% python3 -q
>>> import numpy as np
>>> import numpy.linalg as la
>>> np.set_printoptions(suppress=True, linewidth=160)
>>> def rnd(a):
...     return np.round(a, 1) + 0
... 
>>> m1 = np.loadtxt("w.csv", delimiter=",")
>>> m1
array([[0., 0., 0., 1., 0., 1., 0., 0., 0., 1., 1., 0., 1.],
       [0., 0., 0., 0., 0., 0., 0., 1., 0., 0., 0., 1., 0.],
       [0., 0., 0., 1., 0., 1., 0., 0., 1., 1., 1., 0., 1.],
       [1., 0., 1., 0., 0., 1., 0., 0., 1., 1., 1., 0., 1.],
       [0., 0., 0., 0., 0., 0., 0., 1., 0., 0., 0., 1., 0.],
       [1., 0., 1., 1., 0., 0., 1., 0., 1., 1., 1., 0., 1.],
       [0., 0., 0., 0., 0., 1., 0., 0., 1., 0., 1., 0., 1.],
       [0., 1., 0., 0., 1., 0., 0., 0., 0., 0., 0., 1., 0.],
       [0., 0., 1., 1., 0., 1., 1., 0., 0., 1., 1., 0., 1.],
       [1., 0., 1., 1., 0., 1., 0., 0., 1., 0., 1., 0., 1.],
       [1., 0., 1., 1., 0., 1., 1., 0., 1., 1., 0., 0., 1.],
       [0., 1., 0., 0., 1., 0., 0., 1., 0., 0., 0., 0., 0.],
       [1., 0., 1., 1., 0., 1., 1., 0., 1., 1., 1., 0., 0.]])
>>> np.allclose(m1[:-1].T @ la.lstsq(m1[:-1].T, m1[-1])[0], m1[-1])
False
>>> arr = np.loadtxt("case1.csv", delimiter=",")
>>> print(rnd(arr))
[[ 0.  -0.1  0.   0.   0.   0.   0. ]
 [-0.1  0.4  0.1 -0.2  0.  -0.4  0.2]
 [ 0.   0.1  0.3  0.3  0.1 -0.3  0. ]
 [ 0.  -0.2  0.3  0.7  0.1 -0.1 -0.2]
 [ 0.   0.   0.1  0.1  0.  -0.1  0. ]
 [ 0.  -0.4 -0.3 -0.1 -0.1  0.4 -0.2]
 [ 0.   0.2  0.  -0.2  0.  -0.2  0.2]]
>>> W = np.array([[0, 5, 4, 8],
...     [6, 9, 3, 1],
...     [0, 1, 6, 6],
...     [9, 7, 9, 5],
...     [4, 7, 1, 9],
...     [6, 4, 1, 2],
...     [6, 7, 0, 1]])
>>> b = np.array([0, 1, 1, 1])
>>> H = np.maximum(arr @ W + b, 0)
>>> print((H > 0).astype(int))
[[1 1 1 1]
 [1 1 1 1]
 [1 1 1 1]
 [1 1 1 1]
 [1 1 1 1]
 [0 0 0 0]
 [0 1 0 0]]
>>> rnd((H > 0).mean(axis=0))
array([0.7, 0.9, 0.7, 0.7])
>>> la.matrix_rank(H)
np.int64(4)
>>> W2 = np.array([[0, -3], [3, -1], [2, -2], [0, -1]])
>>> (H @ W2).round(6).argmax(axis=1)
array([0, 0, 0, 0, 0, 0, 0])
>>> rnd(H @ W2)
array([[  4.4,  -4.2],
       [ 12. ,  -5.5],
       [ 24.7, -28.3],
       [ 27.3, -38.4],
       [ 12.1, -12.8],
       [  0. ,   0. ],
       [  5.3,  -1.8]])
